$ python3 -q
>>> import numpy as np
>>> from numpy import linalg as LA
>>> np.set_printoptions(precision=2, suppress=True, linewidth=120, legacy="1.25")
>>> E = np.load("arr.npy")
>>> E
array([[2, 1, 2, 2, 0, 1, 1, 2, 3, 0],
       [1, 2, 1, 2, 2, 0, 1, 1, 2, 3],
       [2, 1, 2, 1, 2, 2, 0, 1, 1, 2],
       [2, 2, 1, 2, 1, 2, 2, 0, 1, 1],
       [0, 2, 2, 1, 2, 1, 2, 2, 0, 1],
       [1, 0, 2, 2, 1, 2, 1, 2, 2, 0],
       [1, 1, 0, 2, 2, 1, 2, 1, 2, 2],
       [2, 1, 1, 0, 2, 2, 1, 2, 1, 2],
       [3, 2, 1, 1, 0, 2, 2, 1, 2, 1],
       [0, 3, 2, 1, 1, 0, 2, 2, 1, 2]])
>>> ev, vecs = LA.eigh(E)
>>> LA.svd(E, compute_uv=False)
array([14.03,  4.5 ,  3.43,  3.19,  2.88,  2.26,  1.8 ,  0.5 ,  0.09,  0.05])
>>> [round(float(LA.det(E[:i, :i])), 2) + 0 for i in range(1, 11)]
[2.0, 3.0, 0.0, -3.0, 14.0, 68.0, 90.0, 73.0, 28.0, -17.0]
>>> np.round(LA.eigvalsh(E).min(), 2)
-3.43
>>> np.all(LA.eigvalsh(E) > 0)
False
>>> O, vecs = LA.qr(E[:, :7])[0], LA.qr(E[:, 7:])[0]
>>> sv = LA.svd(O.T @ vecs, compute_uv=False)
>>> round(float(LA.norm(O @ O.T - vecs @ vecs.T, 2)), 2)
1.0
>>> rng = np.random.default_rng(81)
>>> idx = rng.permutation(10)
>>> idx
array([1, 8, 5, 0, 9, 7, 2, 6, 3, 4])
>>> A2 = E[idx][:, idx]
>>> np.diag(A2)
array([2, 2, 2, 2, 2, 2, 2, 2, 2, 2])
>>> data = np.load("sample19.npy")
>>> data
array([[17, 15,  4, 11,  6,  3, 15, 10, 18],
       [10, 18,  5,  6,  3,  3,  7,  5, 11],
       [15, 12,  3, 10,  6,  3, 14,  9, 16],
       [14,  6,  1, 10,  7,  3, 15,  9, 15],
       [12,  3,  0,  9,  7,  3, 14,  8, 13],
       [16,  9,  2, 11,  7,  3, 16, 10, 17],
       [15, 12,  3, 10,  6,  3, 14,  9, 16],
       [19,  9,  2, 13,  8,  3, 19, 12, 20],
       [18, 12,  3, 12,  7,  3, 17, 11, 19],
       [12, 12,  3,  8,  5,  3, 11,  7, 13],
       [10, 18,  5,  6,  3,  3,  7,  5, 11],
       [10,  9,  2,  7,  5,  3, 10,  6, 11],
       [ 0,  3,  0,  1,  3,  3,  2,  0,  1],
       [18, 12,  3, 12,  7,  3, 17, 11, 19],
       [ 5,  6,  1,  4,  4,  3,  6,  3,  6],
       [14,  6,  1, 10,  7,  3, 15,  9, 15],
       [14, 15,  4,  9,  5,  3, 12,  8, 15],
       [16, 18,  5, 10,  5,  3, 13,  9, 17],
       [15,  3,  0, 11,  8,  3, 17, 10, 16],
       [ 7,  9,  2,  5,  4,  3,  7,  4,  8],
       [ 2,  6,  1,  2,  3,  3,  3,  1,  3],
       [21, 12,  3, 14,  8,  3, 20, 13, 22],
       [10, 18,  5,  6,  3,  3,  7,  5, 11],
       [ 9, 12,  3,  6,  4,  3,  8,  5, 10],
       [18, 12,  3, 12,  7,  3, 17, 11, 19],
       [ 6,  3,  0,  5,  5,  3,  8,  4,  7],
       [23, 15,  4, 15,  8,  3, 21, 14, 24],
       [14, 15,  4,  9,  5,  3, 12,  8, 15],
       [12,  3,  0,  9,  7,  3, 14,  8, 13],
       [14, 15,  4,  9,  5,  3, 12,  8, 15],
       [ 9,  3,  0,  7,  6,  3, 11,  6, 10],
       [ 0,  3,  0,  1,  3,  3,  2,  0,  1],
       [14, 15,  4,  9,  5,  3, 12,  8, 15]])
>>> np.round(np.trace(LA.pinv(data) @ data), 2)
3.0
>>> LA.lstsq(data[:-1].T, data[-1])[2]
3
>>> Uu, sv, Vt = LA.svd(data)
>>> vecs = Vt[:(sv > 1e-8).sum()]
>>> x0 = data[18] + -1 * data[8] + rng.integers(2) * np.eye(9)[7]
>>> x0
array([-3., -9., -3., -1.,  1.,  0.,  0., -1., -3.])
>>> np.diag(vecs.T @ vecs)
array([0.35, 0.88, 0.11, 0.11, 0.42, 0.38, 0.34, 0.13, 0.27])
>>> LA.matrix_rank(np.vstack([data, x0]))
3
>>> x0 = np.array([-1, 1, -1, -2, 3, -3, -3, 0, -3])
>>> h = np.maximum(data @ x0, 0)
>>> np.flatnonzero(h > 1e-9)
array([], dtype=int64)
>>> data.T @ h
array([0, 0, 0, 0, 0, 0, 0, 0, 0])
>>> np.tanh(data @ x0)
array([-1., -1., -1., -1., -1., -1., -1., -1., -1., -1., -1., -1., -1., -1., -1., -1., -1., -1., -1., -1., -1., -1.,
       -1., -1., -1., -1., -1., -1., -1., -1., -1., -1., -1.])
>>> mat = np.load("test14.npy")
>>> mat
array([[ 4.96,  5.01,  1.97,  5.03,  0.97,  0.07,  1.98,  2.  ,  3.96],
       [ 4.94,  5.03,  2.06,  4.98,  1.03, -0.05,  1.91,  2.06,  4.04],
       [ 4.96,  5.05,  1.98,  4.92,  0.95,  0.  ,  2.01,  2.07,  3.98],
       [ 5.01,  4.92,  2.09,  5.08,  0.96,  0.1 ,  2.  ,  1.92,  3.9 ],
       [ 5.02,  5.  ,  1.96,  5.17,  1.05,  0.09,  2.02,  1.99,  4.09],
       [ 5.02,  5.01,  1.98,  4.99,  0.95,  0.  ,  1.98,  2.01,  4.06],
       [ 3.01,  3.95,  4.98,  2.93,  0.98,  2.97,  0.  ,  3.04,  4.96],
       [ 3.01,  4.03,  5.08,  2.96,  1.07,  2.99, -0.07,  3.01,  4.97],
       [ 3.03,  3.97,  5.03,  2.94,  1.01,  2.96,  0.01,  2.97,  4.97],
       [ 2.98,  3.91,  5.1 ,  2.94,  1.  ,  2.97,  0.01,  2.94,  5.  ],
       [ 3.02,  4.01,  5.06,  3.06,  0.98,  2.95, -0.09,  3.  ,  4.99],
       [ 3.  ,  4.06,  4.93,  3.01,  1.04,  3.03,  0.03,  3.01,  5.02],
       [ 5.02,  0.97,  4.06,  0.09,  1.  ,  0.99,  5.07,  2.  ,  1.95],
       [ 5.01,  1.03,  4.02,  0.08,  0.97,  0.97,  4.94,  1.93,  2.04],
       [ 5.03,  1.02,  3.97,  0.03,  0.91,  1.01,  4.99,  1.99,  1.92],
       [ 4.97,  0.95,  4.01, -0.04,  1.02,  0.91,  5.  ,  2.02,  2.04],
       [ 4.95,  1.01,  3.99, -0.05,  1.01,  1.01,  4.99,  2.05,  1.96],
       [ 5.  ,  0.97,  4.  ,  0.02,  0.98,  0.99,  4.91,  2.  ,  2.02]])
>>> x0 = np.array([2, 2, -3, -2, 3, 3, -2, 0, -2])
>>> rhs = mat @ x0
>>> np.round(LA.lstsq(mat, rhs)[0], 2) + 0
array([ 2.,  2., -3., -2.,  3.,  3., -2.,  0., -2.])
>>> np.round(LA.solve(mat.T @ mat, mat.T @ rhs), 2) + 0
array([ 2.,  2., -3., -2.,  3.,  3., -2.,  0., -2.])
>>> rhs = rhs + 0.3 * rng.normal(size=18)
>>> rhs
array([-4.39, -4.82, -4.96, -4.99, -4.8 , -4.68, -4.85, -5.25, -4.9 , -5.3 , -5.2 , -4.41, -8.79, -7.88, -7.87, -8.75,
       -7.95, -8.06])
>>> beta, *_ = LA.lstsq(mat, rhs)
>>> np.round(mat.T @ (rhs - mat @ beta), 2) + 0
array([0., 0., 0., 0., 0., 0., 0., 0., 0.])
>>> beta
array([ 2.4 ,  2.19, -3.37, -2.85, -0.14,  3.48, -1.53, -2.68,  0.45])
>>> O, Rm = LA.qr(mat)
>>> np.round(O.T @ O, 2) + 0
array([[1., 0., 0., 0., 0., 0., 0., 0., 0.],
       [0., 1., 0., 0., 0., 0., 0., 0., 0.],
       [0., 0., 1., 0., 0., 0., 0., 0., 0.],
       [0., 0., 0., 1., 0., 0., 0., 0., 0.],
       [0., 0., 0., 0., 1., 0., 0., 0., 0.],
       [0., 0., 0., 0., 0., 1., 0., 0., 0.],
       [0., 0., 0., 0., 0., 0., 1., 0., 0.],
       [0., 0., 0., 0., 0., 0., 0., 1., 0.],
       [0., 0., 0., 0., 0., 0., 0., 0., 1.]])
>>> np.trace(O @ O.T)
9.0
>>> np.allclose(Rm.T @ Rm, mat.T @ mat)
True
>>> round(float(abs(Rm[0, 0])), 2), np.round(LA.norm(mat[:, 0]), 2)
(18.79, 18.79)
>>> X = np.load("x.npy")
>>> X
array([[12,  1,  3,  2],
       [ 8,  0,  2,  0],
       [ 0,  0,  0,  0],
       [12,  2,  3,  2],
       [ 4,  3,  1,  1],
       [ 0,  0,  0,  2]])
>>> [round(float(x), 2) for x in LA.svd(X, compute_uv=False)[:3]]
[20.12, 2.98, 2.06]
>>> LA.cond(X) > 100
True
>>> np.argsort(-LA.norm(X, axis=0).round(6), kind="stable")[:3]
array([0, 2, 1])
>>> Uu, sv, Vt = LA.svd(X)
>>> sv.round(2) + 0
array([20.12,  2.98,  2.06,  0.  ])
>>> np.argmax(sv[:-1] / (sv[1:] + 1e-6)) + 1
3
>>> A2 = Uu[:, :3] @ np.diag(sv[:3]) @ Vt[:3]
>>> A2.round(2) + 0
array([[12.,  1.,  3.,  2.],
       [ 8.,  0.,  2.,  0.],
       [ 0.,  0.,  0.,  0.],
       [12.,  2.,  3.,  2.],
       [ 4.,  3.,  1.,  1.],
       [ 0.,  0.,  0.,  2.]])
>>> round(float(LA.norm(X - A2, 2)), 2), np.round(sv[3], 2)
(0.0, 0.0)
>>> Uu, sv, Vt = LA.svd(X, full_matrices=False)
>>> Uu.shape, sv.shape, Vt.shape
((6, 4), (4,), (4, 4))
>>> sv.round(2) + 0
array([20.12,  2.98,  2.06,  0.  ])
>>> np.round(X @ LA.pinv(X) @ X, 2) + 0
array([[12.,  1.,  3.,  2.],
       [ 8.,  0.,  2.,  0.],
       [ 0.,  0.,  0.,  0.],
       [12.,  2.,  3.,  2.],
       [ 4.,  3.,  1.,  1.],
       [ 0.,  0.,  0.,  2.]])
>>> np.unique(X.round(6), axis=0).shape
(6, 4)
>>> round(np.trace(LA.pinv(X) @ X), 2)
3.0
>>> W0 = np.load("run16.npy")
>>> W0.round(2) + 0
array([[-0.24,  0.37, -0.43,  0.43,  0.  ,  0.5 , -0.44],
       [ 0.24, -0.26,  0.35,  0.41, -0.16, -0.33, -0.67],
       [-0.4 , -0.79, -0.26,  0.01,  0.37,  0.08, -0.1 ],
       [ 0.36, -0.01, -0.02, -0.7 ,  0.16,  0.32, -0.5 ],
       [ 0.64, -0.35, -0.45,  0.2 , -0.34,  0.21,  0.23],
       [-0.4 , -0.1 , -0.21, -0.34, -0.79, -0.16, -0.16],
       [-0.12, -0.21,  0.62,  0.08, -0.27,  0.68,  0.14]])
>>> f = np.array([2, 0, 2, 0, 2, 3, 2])
>>> A2 = W0 + np.outer(f, np.eye(7)[3])
>>> LA.matrix_rank(LA.inv(A2) - LA.inv(W0), tol=1e-8)
1
>>> LA.matrix_rank(A2 - W0)
1
>>> x0 = np.array([-6, 7, -6, -2, 2, 9, -7])
>>> 7 - LA.matrix_rank(W0 - np.eye(7), tol=1e-8)
1
>>> np.abs(LA.eigvals(W0))
array([1., 1., 1., 1., 1., 1., 1.])
>>> LA.norm(W0, axis=0)
array([1., 1., 1., 1., 1., 1., 1.])
>>> LA.svd(W0, compute_uv=False)
array([1., 1., 1., 1., 1., 1., 1.])
>>> def softmax(z):
...     e = np.exp(z - z.max(axis=-1, keepdims=True))
...     return e / e.sum(axis=-1, keepdims=True)
... 
>>> np.round(softmax(10 * mat[13]), 2) + 0
array([0.67, 0.  , 0.  , 0.  , 0.  , 0.  , 0.33, 0.  , 0.  ])
>>> np.round(softmax(mat[13] + -3), 2) + 0
array([0.41, 0.01, 0.15, 0.  , 0.01, 0.01, 0.38, 0.02, 0.02])
>>> S = mat @ mat.T / np.sqrt(9)
>>> softmax(S)[13] @ mat
array([4.99, 1.03, 4.  , 0.07, 0.98, 0.98, 4.95, 2.  , 2.01])
>>> f = np.array([9, 7])
>>> np.cross(W0[6, :3], W0[1, :3])
array([0.09, 0.19, 0.08])
>>> np.convolve(W0[6], f)
array([-1.09, -2.77,  4.05,  4.99, -1.91,  4.23,  5.98,  0.95])
>>> np.polyval(f, W0[6])
array([ 5.91,  5.07, 12.55,  7.68,  4.56, 13.12,  8.22])
>>> np.round(np.correlate(W0[6], W0[1], "full"), 2) + 0
array([ 0.08,  0.18, -0.32, -0.27, -0.07, -0.16,  0.  , -0.45,  0.29,  0.38, -0.2 ,  0.13,  0.03])
>>> J = np.load("block10.npy")
>>> J
array([[-0.6 , -1.5 ,  1.2 ,  1.31],
       [-0.3 ,  1.9 ,  0.1 ,  1.04],
       [-0.5 ,  0.1 , -0.4 ,  0.48],
       [ 0.8 ,  0.7 , -0.5 , -1.04],
       [ 0.3 , -0.8 , -1.8 , -1.24],
       [-1.2 , -1.4 ,  1.3 ,  2.27],
       [-0.2 ,  0.3 ,  0.2 ,  0.72],
       [ 0.6 ,  0.  ,  0.4 , -1.26],
       [ 0.8 , -1.3 ,  2.  , -1.76],
       [-1.4 ,  0.1 ,  0.5 ,  2.3 ],
       [-0.1 ,  0.3 , -0.9 ,  0.05],
       [-1.2 ,  0.2 , -0.3 ,  2.07],
       [-1.3 ,  0.7 , -1.5 ,  2.68],
       [-0.2 , -0.6 , -0.4 ,  0.87],
       [ 0.6 ,  1.  , -0.9 , -1.28],
       [ 0.7 ,  0.8 , -0.1 , -1.73],
       [ 0.6 ,  0.3 ,  0.4 , -1.35],
       [ 1.  , -1.8 ,  0.1 , -2.12],
       [ 0.1 , -0.2 ,  0.1 , -0.26],
       [ 3.6 ,  0.9 ,  0.  , -7.39],
       [-1.7 ,  0.  ,  0.  ,  3.04],
       [-0.2 , -0.5 , -0.6 ,  0.05],
       [-0.6 , -0.1 , -0.5 ,  1.25],
       [ 1.3 ,  0.7 , -0.1 , -2.31],
       [-1.6 , -1.3 , -0.8 ,  3.49],
       [ 0.3 ,  0.4 ,  0.5 , -0.62],
       [-1.4 ,  1.9 ,  1.  ,  2.62],
       [-0.1 ,  0.2 , -0.1 ,  0.64]])
>>> O, Rm = LA.qr(J)
>>> O.round(2) + 0
array([[-0.1 ,  0.3 ,  0.23, -0.1 ],
       [-0.05, -0.4 ,  0.1 , -0.22],
       [-0.09, -0.03, -0.09,  0.31],
       [ 0.14, -0.13, -0.1 , -0.32],
       [ 0.05,  0.17, -0.46,  0.35],
       [-0.21,  0.26,  0.27,  0.04],
       [-0.03, -0.07,  0.06, -0.19],
       [ 0.1 ,  0.01,  0.09,  0.05],
       [ 0.14,  0.28,  0.42,  0.09],
       [-0.24, -0.05,  0.13,  0.3 ],
       [-0.02, -0.06, -0.2 ,  0.09],
       [-0.21, -0.07, -0.05,  0.19],
       [-0.22, -0.17, -0.32, -0.06],
       [-0.03,  0.12, -0.12, -0.31],
       [ 0.1 , -0.19, -0.18,  0.07],
       [ 0.12, -0.15,  0.  ,  0.23],
       [ 0.1 , -0.05,  0.1 ,  0.11],
       [ 0.17,  0.39, -0.05,  0.04],
       [ 0.02,  0.04,  0.02,  0.03],
       [ 0.62, -0.11,  0.01,  0.18],
       [-0.29, -0.03,  0.01,  0.2 ],
       [-0.03,  0.1 , -0.16,  0.19],
       [-0.1 ,  0.01, -0.12, -0.05],
       [ 0.22, -0.12, -0.01, -0.14],
       [-0.28,  0.24, -0.23, -0.24],
       [ 0.05, -0.08,  0.13,  0.03],
       [-0.24, -0.42,  0.32,  0.16],
       [-0.02, -0.04, -0.02, -0.26]])
>>> np.round(abs(Rm[0, 0]), 2), round(LA.norm(J[:, 0]), 2)
(5.82, 5.82)
>>> Ac = J - J.mean(axis=0)
>>> vecs = LA.svd(Ac)[2][:3]
>>> A2 = Ac - Ac @ vecs.T @ vecs
>>> round(LA.norm(A2) / LA.norm(Ac), 2)
0.05
>>> np.diag(vecs.T @ vecs)
array([0.2, 1. , 1. , 0.8])
>>> M = np.load("mat.npy")
>>> M
array([[ 0.88, -0.19, -0.12, -0.12, -0.12, -0.19, -0.19, -0.19, -0.12, -0.04, -0.12],
       [-0.19,  0.68, -0.19, -0.19, -0.19, -0.32, -0.32, -0.32, -0.19, -0.06, -0.19],
       [-0.12, -0.19,  0.88, -0.12, -0.12, -0.19, -0.19, -0.19, -0.12, -0.04, -0.12],
       [-0.12, -0.19, -0.12,  0.88, -0.12, -0.19, -0.19, -0.19, -0.12, -0.04, -0.12],
       [-0.12, -0.19, -0.12, -0.12,  0.88, -0.19, -0.19, -0.19, -0.12, -0.04, -0.12],
       [-0.19, -0.32, -0.19, -0.19, -0.19,  0.68, -0.32, -0.32, -0.19, -0.06, -0.19],
       [-0.19, -0.32, -0.19, -0.19, -0.19, -0.32,  0.68, -0.32, -0.19, -0.06, -0.19],
       [-0.19, -0.32, -0.19, -0.19, -0.19, -0.32, -0.32,  0.68, -0.19, -0.06, -0.19],
       [-0.12, -0.19, -0.12, -0.12, -0.12, -0.19, -0.19, -0.19,  0.88, -0.04, -0.12],
       [-0.04, -0.06, -0.04, -0.04, -0.04, -0.06, -0.06, -0.06, -0.04,  0.99, -0.04],
       [-0.12, -0.19, -0.12, -0.12, -0.12, -0.19, -0.19, -0.19, -0.12, -0.04,  0.88]])
>>> x0 = np.array([8, -5, -5, -3, 6, 4, 8, -7, -1, -9, 6])
>>> np.abs(LA.eigvals(M))
array([1., 1., 1., 1., 1., 1., 1., 1., 1., 1., 1.])
>>> np.round(np.sort(np.abs(np.degrees(np.angle(LA.eigvals(M))))), 2) + 0
array([  0.,   0.,   0.,   0.,   0.,   0.,   0.,   0.,   0.,   0., 180.])
>>> [p for p in range(1, 25) if np.allclose(LA.matrix_power(M, p), np.eye(11))]
[2, 4, 6, 8, 10, 12, 14, 16, 18, 20, 22, 24]
>>> round(LA.det(M), 2)
-1.0
>>> LA.inv(M)
array([[ 0.88, -0.19, -0.12, -0.12, -0.12, -0.19, -0.19, -0.19, -0.12, -0.04, -0.12],
       [-0.19,  0.68, -0.19, -0.19, -0.19, -0.32, -0.32, -0.32, -0.19, -0.06, -0.19],
       [-0.12, -0.19,  0.88, -0.12, -0.12, -0.19, -0.19, -0.19, -0.12, -0.04, -0.12],
       [-0.12, -0.19, -0.12,  0.88, -0.12, -0.19, -0.19, -0.19, -0.12, -0.04, -0.12],
       [-0.12, -0.19, -0.12, -0.12,  0.88, -0.19, -0.19, -0.19, -0.12, -0.04, -0.12],
       [-0.19, -0.32, -0.19, -0.19, -0.19,  0.68, -0.32, -0.32, -0.19, -0.06, -0.19],
       [-0.19, -0.32, -0.19, -0.19, -0.19, -0.32,  0.68, -0.32, -0.19, -0.06, -0.19],
       [-0.19, -0.32, -0.19, -0.19, -0.19, -0.32, -0.32,  0.68, -0.19, -0.06, -0.19],
       [-0.12, -0.19, -0.12, -0.12, -0.12, -0.19, -0.19, -0.19,  0.88, -0.04, -0.12],
       [-0.04, -0.06, -0.04, -0.04, -0.04, -0.06, -0.06, -0.06, -0.04,  0.99, -0.04],
       [-0.12, -0.19, -0.12, -0.12, -0.12, -0.19, -0.19, -0.19, -0.12, -0.04,  0.88]])
